% python3 -q
>>> import numpy as np
>>> import numpy.linalg as la
>>> np.set_printoptions(precision=2, suppress=True, linewidth=140, legacy="1.25")
>>> def tidy(a):
...     return np.round(a, 2) + 0
... 
>>> feats = np.load("x.npy")
>>> print(feats)
[[  1  -2  -3  -1  -2   2]
 [  3  -5  -1   2  -2   3]
 [  2  -6  -1   2  -5   3]
 [  3  -5  -2   4  -8   1]
 [  0  -3  -5   4  -7   1]
 [  2  -2  -7   6  -8   3]
 [ -1   1  -8   8  -7   4]
 [  0  -1 -10   6 -10   5]
 [  3  -3 -12   6  -9   7]
 [  6  -1  -9   3  -7   4]
 [  6   1 -11   4  -8   2]
 [  9   2  -8   4  -7   3]
 [  9   5 -10   3 -10   4]
 [ 10   7 -13   2 -11   1]
 [ 12   9 -14   3 -11   3]
 [ 10   9 -15   0 -13   0]
 [  8   9 -15   2 -12   1]]
>>> Q, r_ = la.qr(feats)
>>> print(tidy(Q @ r_))
[[  1.  -2.  -3.  -1.  -2.   2.]
 [  3.  -5.  -1.   2.  -2.   3.]
 [  2.  -6.  -1.   2.  -5.   3.]
 [  3.  -5.  -2.   4.  -8.   1.]
 [  0.  -3.  -5.   4.  -7.   1.]
 [  2.  -2.  -7.   6.  -8.   3.]
 [ -1.   1.  -8.   8.  -7.   4.]
 [  0.  -1. -10.   6. -10.   5.]
 [  3.  -3. -12.   6.  -9.   7.]
 [  6.  -1.  -9.   3.  -7.   4.]
 [  6.   1. -11.   4.  -8.   2.]
 [  9.   2.  -8.   4.  -7.   3.]
 [  9.   5. -10.   3. -10.   4.]
 [ 10.   7. -13.   2. -11.   1.]
 [ 12.   9. -14.   3. -11.   3.]
 [ 10.   9. -15.   0. -13.   0.]
 [  8.   9. -15.   2. -12.   1.]]
>>> print(tidy(abs(r_[0, 0])), tidy(la.norm(feats[:, 0])))
26.06 26.06
>>> print(Q.shape, r_.shape)
(17, 6) (6, 6)
>>> print(tidy(np.abs(np.diag(r_))))
[26.06 16.18 19.21  7.07  6.74  4.45]
>>> out = np.c_[feats[:, :1] @ np.array([[3]]), np.array([-1, 0, -3, 2, 5, 4, -5, 2, 0, -1, 0, 3, -1, -2, 0, 0, -1])]
>>> print(out)
[[ 3 -1]
 [ 9  0]
 [ 6 -3]
 [ 9  2]
 [ 0  5]
 [ 6  4]
 [-3 -5]
 [ 0  2]
 [ 9  0]
 [18 -1]
 [18  0]
 [27  3]
 [27 -1]
 [30 -2]
 [36  0]
 [30  0]
 [24 -1]]
>>> print(la.matrix_rank(out))
2
>>> print(la.matrix_rank(np.c_[feats, out]))
7
>>> print(tidy(la.norm(out - feats @ la.lstsq(feats, out)[0], axis=0)))
[0.   8.85]
>>> A = np.load("w.npy")
>>> print(A)
[[-2 -1  0  1  2  3  4]
 [ 5  6  7  8  9 10 11]
 [12 13 14 15 16 17 18]
 [19 20 21 22 23 24 25]
 [26 27 28 29 30 31 32]
 [33 34 35 36 37 38 39]]
>>> x = np.array([0, 1, 1, 1, 2, 3])
>>> rhs = feats @ x
>>> print(tidy(la.solve(feats.T @ feats, feats.T @ rhs)))
[0. 1. 1. 1. 2. 3.]
>>> print(tidy(la.pinv(feats) @ feats))
[[1. 0. 0. 0. 0. 0.]
 [0. 1. 0. 0. 0. 0.]
 [0. 0. 1. 0. 0. 0.]
 [0. 0. 0. 1. 0. 0.]
 [0. 0. 0. 0. 1. 0.]
 [0. 0. 0. 0. 0. 1.]]
>>> rng = np.random.default_rng(7835)
>>> rhs = rhs + 0.1 * rng.normal(size=17)
>>> print(tidy(rhs))
[ -3.87   1.    -5.94 -16.03 -14.98  -9.94  -0.83 -10.11  -6.05  -9.05 -15.77  -6.97 -10.01 -22.9  -14.97 -32.1  -24.95]
>>> beta, *_ = la.lstsq(feats, rhs)
>>> print([round(float(la.norm(la.solve(feats.T @ feats + lam * np.eye(6), feats.T @ rhs))), 2) for lam in (0, 1, 10, 100)])
[3.99, 3.87, 3.17, 1.44]
>>> print(tidy(feats.T @ (rhs - feats @ beta)))
[0. 0. 0. 0. 0. 0.]
